% python3 -q
>>> import numpy as np
>>> np.set_printoptions(precision=2, suppress=True, linewidth=120)
>>> rd = lambda a: np.round(a, 2) + 0
>>> K = np.load("case18.npy")
>>> K
array([[0, 0, 0, 1, 0],
       [0, 0, 0, 0, 0],
       [0, 0, 0, 0, 1],
       [1, 0, 0, 0, 0],
       [0, 0, 1, 0, 0]])
>>> # rank 4
>>> np.all(np.linalg.eigvalsh(K) > 0)
np.False_
>>> [round(float(np.linalg.det(K[:i, :i])), 2) + 0 for i in range(1, 6)]
[0.0, 0.0, 0.0, 0.0, 0.0]
>>> rd(np.linalg.pinv(K))
array([[0., 0., 0., 1., 0.],
       [0., 0., 0., 0., 0.],
       [0., 0., 0., 0., 1.],
       [1., 0., 0., 0., 0.],
       [0., 0., 1., 0., 0.]])
>>> rd(np.linalg.norm(K, axis=0))
array([1., 0., 1., 1., 1.])
>>> K[:, 4] @ K[:, 2]
np.int64(0)
>>> vec = np.array([0, -2, 1, 1, 2])
>>> K @ (2 * vec)
array([2, 0, 4, 0, 2])
>>> K @ np.eye(5)[3]
array([1., 0., 0., 0., 0.])
>>> np.einsum("ij,j->i", K, vec)
array([1, 0, 2, 0, 1])
>>> np.linalg.norm(K @ vec) <= np.linalg.norm(K, 2) * np.linalg.norm(vec) + 1e-9
np.True_
>>> A2 = np.array([[2, -3, 0, 1, 1],
...     [3, -3, 2, -2, -2],
...     [2, 3, 1, -3, -1],
...     [0, 2, -2, -1, 0]])
>>> A = A2.T @ A2
>>> A
array([[ 17,  -9,   8, -10,  -6],
       [ -9,  31,  -7,  -8,   0],
       [  8,  -7,   9,  -5,  -5],
       [-10,  -8,  -5,  15,   8],
       [ -6,   0,  -5,   8,   6]])
>>> rd(np.trace(np.linalg.pinv(A) @ A))
np.float64(4.0)
>>> np.unique(A.round(6), axis=0).shape
(5, 5)
>>> s = 5 * 0.7 ** np.arange(3)
>>> rng = np.random.default_rng(49)
>>> W0 = rng.normal(size=(23, 3)) * rng.permutation(s)
>>> rd(W0)
array([[ 2.  ,  6.91,  0.59],
       [-5.32,  0.6 ,  0.27],
       [-2.06, -8.19, -0.17],
       [-6.71, -0.84, -0.04],
       [ 8.54,  5.47,  2.18],
       [ 1.76, -1.17, -0.69],
       [-1.91,  4.08,  3.43],
       [-1.11, -0.44,  1.78],
       [ 5.1 ,  7.64,  5.39],
       [ 2.54,  3.93,  3.12],
       [-2.5 ,  4.22,  0.35],
       [ 3.28, -0.14,  0.2 ],
       [-2.07,  6.14,  1.8 ],
       [ 2.52, -3.85,  0.07],
       [ 4.45,  8.15,  2.28],
       [-1.47,  4.44,  2.63],
       [-1.7 , -0.26,  1.4 ],
       [ 4.35,  0.79, -3.68],
       [-0.88,  4.74, -0.46],
       [-1.42, -3.23, -1.04],
       [-0.93,  2.05, -3.44],
       [-4.9 , -7.51,  0.85],
       [-0.06, -4.22,  2.84]])
>>> u, r1 = W0[21], W0[0]
>>> rd(u @ u)
np.float64(81.13)
>>> pr = (u @ r1) / (u @ u) * u
>>> np.linalg.matrix_rank(np.outer(u, r1))
np.int64(1)
>>> rd((r1 - pr) @ u)
np.float64(0.0)
>>> rd(r1 - pr)
array([-1.7 ,  1.25,  1.22])
>>> rd(pr)
array([ 3.7 ,  5.67, -0.64])
